% ipython --no-banner

In [1]: import numpy as np

In [2]: import numpy.linalg as la

In [3]: np.set_printoptions(precision=2, suppress=True, linewidth=120, floatmode="fixed")

In [4]: K = np.array([[-2.0, 1.0, 1.0, 1.0, 1.0, 1.0, 1.0, 1.0],
   ...:     [1.0, -2.0, 1.0, 1.0, 1.0, 1.0, 1.0, 1.0],
   ...:     [1.0, 1.0, -2.0, 1.0, 1.0, 1.0, 1.0, 1.0],
   ...:     [1.0, 1.0, 1.0, -2.0, 1.0, 1.0, 1.0, 1.0],
   ...:     [1.0, 1.0, 1.0, 1.0, -2.0, 1.0, 1.0, 1.0],
   ...:     [1.0, 1.0, 1.0, 1.0, 1.0, -2.0, 1.0, 1.0],
   ...:     [1.0, 1.0, 1.0, 1.0, 1.0, 1.0, -2.0, 1.0],
   ...:     [1.0, 1.0, 1.0, 1.0, 1.0, 1.0, 1.0, -2.0]])

In [5]: K
Out[5]: 
array([[-2.00,  1.00,  1.00,  1.00,  1.00,  1.00,  1.00,  1.00],
       [ 1.00, -2.00,  1.00,  1.00,  1.00,  1.00,  1.00,  1.00],
       [ 1.00,  1.00, -2.00,  1.00,  1.00,  1.00,  1.00,  1.00],
       [ 1.00,  1.00,  1.00, -2.00,  1.00,  1.00,  1.00,  1.00],
       [ 1.00,  1.00,  1.00,  1.00, -2.00,  1.00,  1.00,  1.00],
       [ 1.00,  1.00,  1.00,  1.00,  1.00, -2.00,  1.00,  1.00],
       [ 1.00,  1.00,  1.00,  1.00,  1.00,  1.00, -2.00,  1.00],
       [ 1.00,  1.00,  1.00,  1.00,  1.00,  1.00,  1.00, -2.00]])

In [6]: K @ np.ones(8)
Out[6]: array([5.00, 5.00, 5.00, 5.00, 5.00, 5.00, 5.00, 5.00])

In [7]: (K @ K)[0]
Out[7]: array([11.00,  2.00,  2.00,  2.00,  2.00,  2.00,  2.00,  2.00])

In [8]: np.fft.fft(K[0])
Out[8]: array([ 5.00+0.00j, -3.00+0.00j, -3.00+0.00j, -3.00+0.00j, -3.00+0.00j, -3.00+0.00j, -3.00+0.00j, -3.00+0.00j])

In [9]: K @ (-1.0) ** np.arange(8)
Out[9]: array([-3.00,  3.00, -3.00,  3.00, -3.00,  3.00, -3.00,  3.00])

In [10]: x = np.array([0, 1, -1, 2, 1, -2, -1, -3])

In [11]: target = K @ x

In [12]: target
Out[12]: array([-3.00, -6.00,  0.00, -9.00, -6.00,  3.00,  0.00,  6.00])

In [13]: la.solve(K, -3 * target)
Out[13]: array([-0.00, -3.00,  3.00, -6.00, -3.00,  6.00,  3.00,  9.00])

In [14]: la.solve(K, target + K[:, 0])
Out[14]: array([ 1.00,  1.00, -1.00,  2.00,  1.00, -2.00, -1.00, -3.00])

In [15]: la.solve(K, K[:, 3])
Out[15]: array([-0.00, -0.00,  0.00,  1.00, -0.00, -0.00, -0.00, -0.00])

In [16]: def softmax(z):
    ...:     e = np.exp(z - z.max(axis=-1, keepdims=True))
    ...:     return e / e.sum(axis=-1, keepdims=True)
    ...: 

In [17]: softmax(K[3] + 5)
Out[17]: array([0.14, 0.14, 0.14, 0.01, 0.14, 0.14, 0.14, 0.14])

In [18]: softmax(K).sum(axis=1)
Out[18]: array([1.00, 1.00, 1.00, 1.00, 1.00, 1.00, 1.00, 1.00])

In [19]: S = K @ K.T / np.sqrt(8)

In [20]: softmax(S)
Out[20]: 
array([[0.77, 0.03, 0.03, 0.03, 0.03, 0.03, 0.03, 0.03],
       [0.03, 0.77, 0.03, 0.03, 0.03, 0.03, 0.03, 0.03],
       [0.03, 0.03, 0.77, 0.03, 0.03, 0.03, 0.03, 0.03],
       [0.03, 0.03, 0.03, 0.77, 0.03, 0.03, 0.03, 0.03],
       [0.03, 0.03, 0.03, 0.03, 0.77, 0.03, 0.03, 0.03],
       [0.03, 0.03, 0.03, 0.03, 0.03, 0.77, 0.03, 0.03],
       [0.03, 0.03, 0.03, 0.03, 0.03, 0.03, 0.77, 0.03],
       [0.03, 0.03, 0.03, 0.03, 0.03, 0.03, 0.03, 0.77]])

In [21]: w, vecs = la.eigh(K)

In [22]: np.round(vecs.T @ vecs, 2) + 0
Out[22]: 
array([[1.00, 0.00, 0.00, 0.00, 0.00, 0.00, 0.00, 0.00],
       [0.00, 1.00, 0.00, 0.00, 0.00, 0.00, 0.00, 0.00],
       [0.00, 0.00, 1.00, 0.00, 0.00, 0.00, 0.00, 0.00],
       [0.00, 0.00, 0.00, 1.00, 0.00, 0.00, 0.00, 0.00],
       [0.00, 0.00, 0.00, 0.00, 1.00, 0.00, 0.00, 0.00],
       [0.00, 0.00, 0.00, 0.00, 0.00, 1.00, 0.00, 0.00],
       [0.00, 0.00, 0.00, 0.00, 0.00, 0.00, 1.00, 0.00],
       [0.00, 0.00, 0.00, 0.00, 0.00, 0.00, 0.00, 1.00]])

In [23]: la.eigvalsh(K + 2 * np.eye(8))
Out[23]: array([-1.00, -1.00, -1.00, -1.00, -1.00, -1.00, -1.00,  7.00])

In [24]: la.svd(K, compute_uv=False)
Out[24]: array([5.00, 3.00, 3.00, 3.00, 3.00, 3.00, 3.00, 3.00])

In [25]: (w > 1e-8).sum(), (w < -1e-8).sum()
Out[25]: (np.int64(1), np.int64(7))

In [26]: w
Out[26]: array([-3.00, -3.00, -3.00, -3.00, -3.00, -3.00, -3.00,  5.00])

In [27]: np.round(w.sum(), 2), np.trace(K)
Out[27]: (np.float64(-16.0), np.float64(-16.0))

In [28]: np.unique(w.round(6) + 0, return_counts=True)[1]
Out[28]: array([7, 1])

In [29]: np.round(vecs.T @ K @ vecs, 2) + 0
Out[29]: 
array([[-3.00,  0.00,  0.00,  0.00,  0.00,  0.00,  0.00,  0.00],
       [ 0.00, -3.00,  0.00,  0.00,  0.00,  0.00,  0.00,  0.00],
       [ 0.00,  0.00, -3.00,  0.00,  0.00,  0.00,  0.00,  0.00],
       [ 0.00,  0.00,  0.00, -3.00,  0.00,  0.00,  0.00,  0.00],
       [ 0.00,  0.00,  0.00,  0.00, -3.00,  0.00,  0.00,  0.00],
       [ 0.00,  0.00,  0.00,  0.00,  0.00, -3.00,  0.00,  0.00],
       [ 0.00,  0.00,  0.00,  0.00,  0.00,  0.00, -3.00,  0.00],
       [ 0.00,  0.00,  0.00,  0.00,  0.00,  0.00,  0.00,  5.00]])

In [30]: Uu, sig, Vh = la.svd(K, full_matrices=False)

In [31]: np.round(Uu.T @ Uu, 2) + 0
Out[31]: 
array([[1.00, 0.00, 0.00, 0.00, 0.00, 0.00, 0.00, 0.00],
       [0.00, 1.00, 0.00, 0.00, 0.00, 0.00, 0.00, 0.00],
       [0.00, 0.00, 1.00, 0.00, 0.00, 0.00, 0.00, 0.00],
       [0.00, 0.00, 0.00, 1.00, 0.00, 0.00, 0.00, 0.00],
       [0.00, 0.00, 0.00, 0.00, 1.00, 0.00, 0.00, 0.00],
       [0.00, 0.00, 0.00, 0.00, 0.00, 1.00, 0.00, 0.00],
       [0.00, 0.00, 0.00, 0.00, 0.00, 0.00, 1.00, 0.00],
       [0.00, 0.00, 0.00, 0.00, 0.00, 0.00, 0.00, 1.00]])

In [32]: np.round(np.sqrt((sig ** 2).sum()), 2), round(la.norm(K), 2)
Out[32]: (np.float64(9.38), np.float64(9.38))

In [33]: np.abs(Uu[:, 0]).round(6).argmax()
Out[33]: np.int64(0)

In [34]: E = np.load("sample14.npy")

In [35]: E
Out[35]: 
array([[5.00, 3.00, 0.00, 0.00, 0.00, 0.00, 0.00],
       [3.00, 2.00, 3.00, 0.00, 0.00, 0.00, 0.00],
       [0.00, 3.00, 2.00, 3.00, 0.00, 0.00, 0.00],
       [0.00, 0.00, 3.00, 8.00, 3.00, 0.00, 0.00],
       [0.00, 0.00, 0.00, 3.00, 4.00, 3.00, 0.00],
       [0.00, 0.00, 0.00, 0.00, 3.00, 4.00, 3.00],
       [0.00, 0.00, 0.00, 0.00, 0.00, 3.00, 6.00]])

In [36]: # equal to its transpose

In [37]: f = np.array([-3, -1, -1, 0, 2, -1, 1])

In [38]: A2 = E + np.outer(f, np.eye(7)[1])

In [39]: la.matrix_rank(A2 - E)
Out[39]: np.int64(1)

In [40]: la.matrix_rank(la.inv(A2) - la.inv(E), tol=1e-8)
Out[40]: np.int64(1)

In [41]: A2
Out[41]: 
array([[ 5.00,  0.00,  0.00,  0.00,  0.00,  0.00,  0.00],
       [ 3.00,  1.00,  3.00,  0.00,  0.00,  0.00,  0.00],
       [ 0.00,  2.00,  2.00,  3.00,  0.00,  0.00,  0.00],
       [ 0.00,  0.00,  3.00,  8.00,  3.00,  0.00,  0.00],
       [ 0.00,  2.00,  0.00,  3.00,  4.00,  3.00,  0.00],
       [ 0.00, -1.00,  0.00,  0.00,  3.00,  4.00,  3.00],
       [ 0.00,  1.00,  0.00,  0.00,  0.00,  3.00,  6.00]])

In [42]: W0 = np.load("m.npy")

In [43]: W0
Out[43]: 
array([[ 0.00,  0.00,  0.00,  0.00,  0.00,  0.00,  2.00, -1.00],
       [ 0.00,  0.00,  0.00,  0.00,  0.00,  0.00,  2.00,  2.00],
       [ 0.00,  0.00,  0.00,  0.00,  0.00,  0.00,  1.00,  2.00],
       [ 0.00,  0.00,  0.00,  0.00,  0.00,  0.00,  0.00,  1.00],
       [ 0.00,  0.00,  0.00,  0.00,  0.00,  0.00,  0.00, -1.00],
       [ 0.00,  0.00,  0.00,  0.00,  0.00,  0.00,  2.00,  2.00],
       [ 2.00,  2.00,  1.00,  0.00,  0.00,  2.00,  0.00,  0.00],
       [-1.00,  2.00,  2.00,  1.00, -1.00,  2.00,  0.00,  0.00]])

In [44]: w, vecs = la.eigh(W0)

In [45]: (w > 1e-8).sum(), (w < -1e-8).sum()
Out[45]: (np.int64(2), np.int64(2))

In [46]: np.round(vecs.T @ vecs, 2) + 0
Out[46]: 
array([[1.00, 0.00, 0.00, 0.00, 0.00, 0.00, 0.00, 0.00],
       [0.00, 1.00, 0.00, 0.00, 0.00, 0.00, 0.00, 0.00],
       [0.00, 0.00, 1.00, 0.00, 0.00, 0.00, 0.00, 0.00],
       [0.00, 0.00, 0.00, 1.00, 0.00, 0.00, 0.00, 0.00],
       [0.00, 0.00, 0.00, 0.00, 1.00, 0.00, 0.00, 0.00],
       [0.00, 0.00, 0.00, 0.00, 0.00, 1.00, 0.00, 0.00],
       [0.00, 0.00, 0.00, 0.00, 0.00, 0.00, 1.00, 0.00],
       [0.00, 0.00, 0.00, 0.00, 0.00, 0.00, 0.00, 1.00]])

In [47]: np.round(la.eigvalsh(W0 @ W0), 2) + 0
Out[47]: array([ 0.00,  0.00,  0.00,  0.00,  5.94,  5.94, 22.06, 22.06])

In [48]: la.eigvalsh(W0 + 5 * np.eye(8))
Out[48]: array([0.30, 2.56, 5.00, 5.00, 5.00, 5.00, 7.44, 9.70])

In [49]: np.round(la.svd(W0, compute_uv=False), 2) + 0
Out[49]: array([4.70, 4.70, 2.44, 2.44, 0.00, 0.00, 0.00, 0.00])

In [50]: arr = np.load("x.npy")

In [51]: arr
Out[51]: 
array([[ 163,   52,   27, -132],
       [  52,  146,   76,  -60],
       [  27,   76,   50,  -15],
       [-132,  -60,  -15,  135]])

In [52]: w, vecs = la.eigh(arr)

In [53]: x = np.array([3, 3, 0, 0])

In [54]: x @ arr @ x
Out[54]: np.int64(3717)

In [55]: np.abs(arr).sum(axis=1).max(), round(float(np.abs(w).max()), 2)
Out[55]: (np.int64(374), 330.97)

In [56]: vecs * np.abs(w) @ vecs.T
Out[56]: 
array([[ 163.00,   52.00,   27.00, -132.00],
       [  52.00,  146.00,   76.00,  -60.00],
       [  27.00,   76.00,   50.00,  -15.00],
       [-132.00,  -60.00,  -15.00,  135.00]])

In [57]: (np.sign(vecs[:, -1].round(6)) == np.sign(vecs[0, -1].round(6))).astype(int)
Out[57]: array([1, 1, 1, 0])

In [58]: w, vecs = la.eigh(arr)

In [59]: la.svd(arr, compute_uv=False)
Out[59]: array([330.97, 139.40,  23.52,   0.11])

In [60]: (w > 1e-8).sum(), (w < -1e-8).sum()
Out[60]: (np.int64(4), np.int64(0))

In [61]: np.unique(w.round(6) + 0, return_counts=True)[1]
Out[61]: array([1, 1, 1, 1])

In [62]: np.round(w.sum(), 2), np.trace(arr)
Out[62]: (np.float64(494.0), np.int64(494))

In [63]: np.round(vecs.T @ arr @ vecs, 2) + 0
Out[63]: 
array([[  0.11,   0.00,   0.00,   0.00],
       [  0.00,  23.52,   0.00,   0.00],
       [  0.00,   0.00, 139.40,   0.00],
       [  0.00,   0.00,   0.00, 330.97]])

In [64]: vecs @ np.diag(w) @ vecs.T
Out[64]: 
array([[ 163.00,   52.00,   27.00, -132.00],
       [  52.00,  146.00,   76.00,  -60.00],
       [  27.00,   76.00,   50.00,  -15.00],
       [-132.00,  -60.00,  -15.00,  135.00]])

In [65]: [round(float(la.det(W0[:i, :i])), 2) + 0 for i in range(1, 9)]
Out[65]: [0.0, 0.0, 0.0, 0.0, 0.0, 0.0, 0.0, 0.0]

In [66]: np.round(la.eigvalsh(W0).min(), 2)
Out[66]: np.float64(-4.7)

In [67]: feats = np.loadtxt("layer8.csv", delimiter=",")

In [68]: feats
Out[68]: 
array([[ 2.00,  2.00,  1.00,  0.00,  2.00, -2.00],
       [-1.00, -2.00,  1.00,  1.00,  0.00, -2.00],
       [ 5.00,  8.00, -2.00, -3.00,  2.00,  4.00]])

In [69]: [round(float(x), 2) for x in la.svd(feats, compute_uv=False)[:3]]
Out[69]: [11.61, 3.9, 0.0]

In [70]: np.argsort(-la.norm(feats, axis=0).round(6), kind="stable")[:3]
Out[70]: array([1, 0, 5])

In [71]: la.cond(feats) > 100
Out[71]: np.True_

In [72]: W1 = np.array([[-3, 1], [-1, -3], [-1, 3], [3, -1], [2, 1], [1, 0]])

In [73]: coef = np.array([0, 0])

In [74]: H = np.maximum(feats @ W1 + coef, 0)

In [75]: H
Out[75]: 
array([[0.00, 1.00],
       [5.00, 7.00],
       [0.00, 0.00]])

In [76]: basis = np.array([[3, 3], [1, 1]])

In [77]: H @ basis
Out[77]: 
array([[ 1.00,  1.00],
       [22.00, 22.00],
       [ 0.00,  0.00]])

In [78]: (H @ basis).round(6).argmax(axis=1)
Out[78]: array([0, 0, 0])

In [79]: round(np.log10(la.cond(H)))
Out[79]: 1

In [80]: np.abs(la.svd(H)[2][-1])
Out[80]: array([0.82, 0.58])

In [81]: la.cond(H) > 100
Out[81]: np.False_

In [82]: round(la.norm(H, 2) / la.norm(H), 2)
Out[82]: np.float64(1.0)

In [83]: np.argsort(-la.norm(H, axis=0).round(6), kind="stable")[:3]
Out[83]: array([1, 0])

In [84]: round(float(la.norm(feats[2], 1)), 2), round(la.norm(feats[2], np.inf), 2)
Out[84]: (24.0, np.float64(8.0))

In [85]: round(la.norm(feats, "nuc"), 2)
Out[85]: np.float64(15.51)

In [86]: round(float(la.norm(feats, 2)), 2)
Out[86]: 11.61

In [87]: round(la.norm(feats[2] - feats[1]), 2)
Out[87]: np.float64(14.18)

In [88]: feats[2] @ feats[1]
Out[88]: np.float64(-34.0)

In [89]: la.norm(feats, axis=1).argmax()
Out[89]: np.int64(2)

In [90]: A2 = la.inv(K)

In [91]: round(float(la.cond(K)), 2)
Out[91]: 1.67

In [92]: round(float(la.det(K) * la.det(A2)), 2)
Out[92]: 1.0

In [93]: (np.abs(A2) > 1e-9).astype(int)
Out[93]: 
array([[1, 1, 1, 1, 1, 1, 1, 1],
       [1, 1, 1, 1, 1, 1, 1, 1],
       [1, 1, 1, 1, 1, 1, 1, 1],
       [1, 1, 1, 1, 1, 1, 1, 1],
       [1, 1, 1, 1, 1, 1, 1, 1],
       [1, 1, 1, 1, 1, 1, 1, 1],
       [1, 1, 1, 1, 1, 1, 1, 1],
       [1, 1, 1, 1, 1, 1, 1, 1]])

In [94]: la.inv(A2)
Out[94]: 
array([[-2.00,  1.00,  1.00,  1.00,  1.00,  1.00,  1.00,  1.00],
       [ 1.00, -2.00,  1.00,  1.00,  1.00,  1.00,  1.00,  1.00],
       [ 1.00,  1.00, -2.00,  1.00,  1.00,  1.00,  1.00,  1.00],
       [ 1.00,  1.00,  1.00, -2.00,  1.00,  1.00,  1.00,  1.00],
       [ 1.00,  1.00,  1.00,  1.00, -2.00,  1.00,  1.00,  1.00],
       [ 1.00,  1.00,  1.00,  1.00,  1.00, -2.00,  1.00,  1.00],
       [ 1.00,  1.00,  1.00,  1.00,  1.00,  1.00, -2.00,  1.00],
       [ 1.00,  1.00,  1.00,  1.00,  1.00,  1.00,  1.00, -2.00]])

In [95]: np.allclose(A2, K.T)
Out[95]: False

In [96]: m1 = np.load("out18.npy")

In [97]: m1
Out[97]: 
array([[ 1, -2, -2, -3, -2,  1, -3, -1],
       [-2,  8,  6,  2, -2,  0,  4,  2],
       [-2,  6,  5,  4,  1, -1,  5,  2],
       [-3,  2,  4, 13, 12, -5, 11,  3],
       [-2, -2,  1, 12, 13, -5,  9,  2],
       [ 1,  0, -1, -5, -5,  2, -4, -1],
       [-3,  4,  5, 11,  9, -4, 10,  3],
       [-1,  2,  2,  3,  2, -1,  3,  1]])

In [98]: Uu, sig, Vh = la.svd(m1)

In [99]: vecs = Vh[:(sig > 1e-8).sum()]

In [100]: rng = np.random.default_rng(38609)

In [101]: x = m1[7] + 5 * m1[2] + rng.integers(2) * np.eye(8)[2]

In [102]: x
Out[102]: array([-11.00,  32.00,  27.00,  23.00,   7.00,  -6.00,  28.00,  11.00])

In [103]: la.matrix_rank(np.vstack([m1, x]))
Out[103]: np.int64(2)

In [104]: np.diag(vecs.T @ vecs)
Out[104]: array([0.04, 0.52, 0.27, 0.34, 0.46, 0.06, 0.27, 0.04])

In [105]: np.allclose(vecs.T @ vecs @ x, x)
Out[105]: True

In [106]: np.trace(m1)
Out[106]: np.int64(53)

In [107]: np.allclose(m1, m1.T)
Out[107]: True

In [108]: np.round(np.abs(la.eigvals(m1)).max(), 2)
Out[108]: np.float64(38.43)

In [109]: m1 @ m1
Out[109]: 
array([[  33,  -46,  -56, -119,  -96,   43, -109,  -33],
       [ -46,  132,  112,   98,   32,  -26,  118,   46],
       [ -56,  112,  112,  168,  112,  -56,  168,   56],
       [-119,   98,  168,  497,  448, -189,  427,  119],
       [ -96,   32,  112,  448,  432, -176,  368,   96],
       [  43,  -26,  -56, -189, -176,   73, -159,  -43],
       [-109,  118,  168,  427,  368, -159,  377,  109],
       [ -33,   46,   56,  119,   96,  -43,  109,   33]])

In [110]: (m1 + m1.T) / 2
Out[110]: 
array([[ 1.00, -2.00, -2.00, -3.00, -2.00,  1.00, -3.00, -1.00],
       [-2.00,  8.00,  6.00,  2.00, -2.00,  0.00,  4.00,  2.00],
       [-2.00,  6.00,  5.00,  4.00,  1.00, -1.00,  5.00,  2.00],
       [-3.00,  2.00,  4.00, 13.00, 12.00, -5.00, 11.00,  3.00],
       [-2.00, -2.00,  1.00, 12.00, 13.00, -5.00,  9.00,  2.00],
       [ 1.00,  0.00, -1.00, -5.00, -5.00,  2.00, -4.00, -1.00],
       [-3.00,  4.00,  5.00, 11.00,  9.00, -4.00, 10.00,  3.00],
       [-1.00,  2.00,  2.00,  3.00,  2.00, -1.00,  3.00,  1.00]])

In [111]: la.matrix_power(m1, 3)
Out[111]: 
array([[ 1189, -1318, -1848, -4627, -3968,  1719, -4097, -1189],
       [-1318,  2516,  2576,  4074,  2816, -1378,  4014,  1318],
       [-1848,  2576,  3136,  6664,  5376, -2408,  6104,  1848],
       [-4627,  4074,  6664, 19061, 17024, -7217, 16471,  4627],
       [-3968,  2816,  5376, 17024, 15616, -6528, 14464,  3968],
       [ 1719, -1378, -2408, -7217, -6528,  2749, -6187, -1719],
       [-4097,  4014,  6104, 16471, 14464, -6187, 14381,  4097],
       [-1189,  1318,  1848,  4627,  3968, -1719,  4097,  1189]])

In [112]: np.round(np.sort(np.abs(la.eigvals(m1))), 2) + 0
Out[112]: array([ 0.00,  0.00,  0.00,  0.00,  0.00,  0.00, 14.57, 38.43])
